$ python -q
>>> import numpy as np
>>> from numpy import linalg as LA
>>> np.set_printoptions(precision=2, suppress=True, linewidth=100, legacy="1.25")
>>> K = np.load("layer0.npy")
>>> K
array([[ -4.71,  14.16,  -1.92,   6.41,   3.03],
       [  7.18,  -8.94,  -1.3 ,  -4.34,  -3.57],
       [ -0.73, -10.1 ,   1.41,  -0.73,  -0.67],
       [  4.06,  -4.15,   5.81,  -3.37,  -2.09],
       [  4.99, -13.27,   2.87,  -5.92,  -3.16],
       [  0.87,  -6.38,   6.35,  -5.15,  -0.92],
       [  2.21,  -6.54,   3.01,   3.94,  -1.83],
       [ -7.29,   5.76,  -2.98,   0.62,   3.6 ],
       [  3.31, -13.9 ,  -0.79,  -2.71,  -2.46],
       [ -1.92,   0.8 ,  -0.5 ,  -0.58,   0.93],
       [ -5.86,  11.96,   0.24,   5.54,   3.17]])
>>> U, sigma, vt = LA.svd(K)
>>> np.argmax(sigma[:-1] / (sigma[1:] + 1e-6)) + 1
4
>>> Y = U[:, :4] @ np.diag(sigma[:4]) @ vt[:4]
>>> np.round(np.abs(K - Y).max(), 2)
0.06
>>> np.round(LA.norm(K - Y) / LA.norm(K), 2)
0.0
>>> Q, r_ = LA.qr(K)
>>> np.round(Q.T @ Q, 2) + 0
array([[1., 0., 0., 0., 0.],
       [0., 1., 0., 0., 0.],
       [0., 0., 1., 0., 0.],
       [0., 0., 0., 1., 0.],
       [0., 0., 0., 0., 1.]])
>>> np.round(abs(r_[0, 0]), 2), round(float(LA.norm(K[:, 0])), 2)
(14.95, 14.95)
>>> m1 = np.load("x.npy")
>>> m1
array([[  6.02,  17.16, -15.33],
       [  4.16,  13.05, -11.96],
       [  4.39,  13.11, -11.86],
       [  3.41,  21.37, -18.53]])
>>> U, sigma, vt = LA.svd(m1)
>>> sigma
array([45.08,  2.83,  0.23])
>>> np.argmax(sigma[:-1] / (sigma[1:] + 1e-6)) + 1
1
>>> Y = U[:, :1] @ np.diag(sigma[:1]) @ vt[:1]
>>> print(Y)
[[  4.62  17.41 -15.46]
 [  3.53  13.33 -11.84]
 [  3.54  13.34 -11.85]
 [  5.53  20.83 -18.5 ]]
>>> np.round(LA.norm(m1 - Y, 2), 2), np.round(sigma[1], 2)
(2.83, 2.83)
>>> print(round(float(LA.norm(m1 - Y) / LA.norm(m1)), 2))
0.06
>>> LA.matrix_rank(m1, rtol=0.05)
2
>>> round(float(np.abs(m1 - Y).max()), 2)
2.12
>>> x = np.array([-2, 1, -1])
>>> print(LA.norm(Y @ x) <= LA.norm(Y, 2) * LA.norm(x) + 1e-9)
True
>>> x @ Y
Traceback (most recent call last):
  File "<python-input-26>", line 1, in <module>
    x @ Y
    ~~^~~
ValueError: matmul: Input operand 1 has a mismatch in its core dimension 0, with gufunc signature (n?,k),(k,m?)->(n?,m?) (size 4 is different from 3)
>>> print((Y @ x).argmax())
3
>>> np.sign((Y @ x).round(6))
array([1., 1., 1., 1.])
>>> Y @ np.ones(3)
array([6.57, 5.03, 5.03, 7.86])
>>> Y @ (2 * x)
array([47.28, 36.18, 36.23, 56.57])
>>> (Y * x).sum(axis=1)
array([23.64, 18.09, 18.12, 28.28])
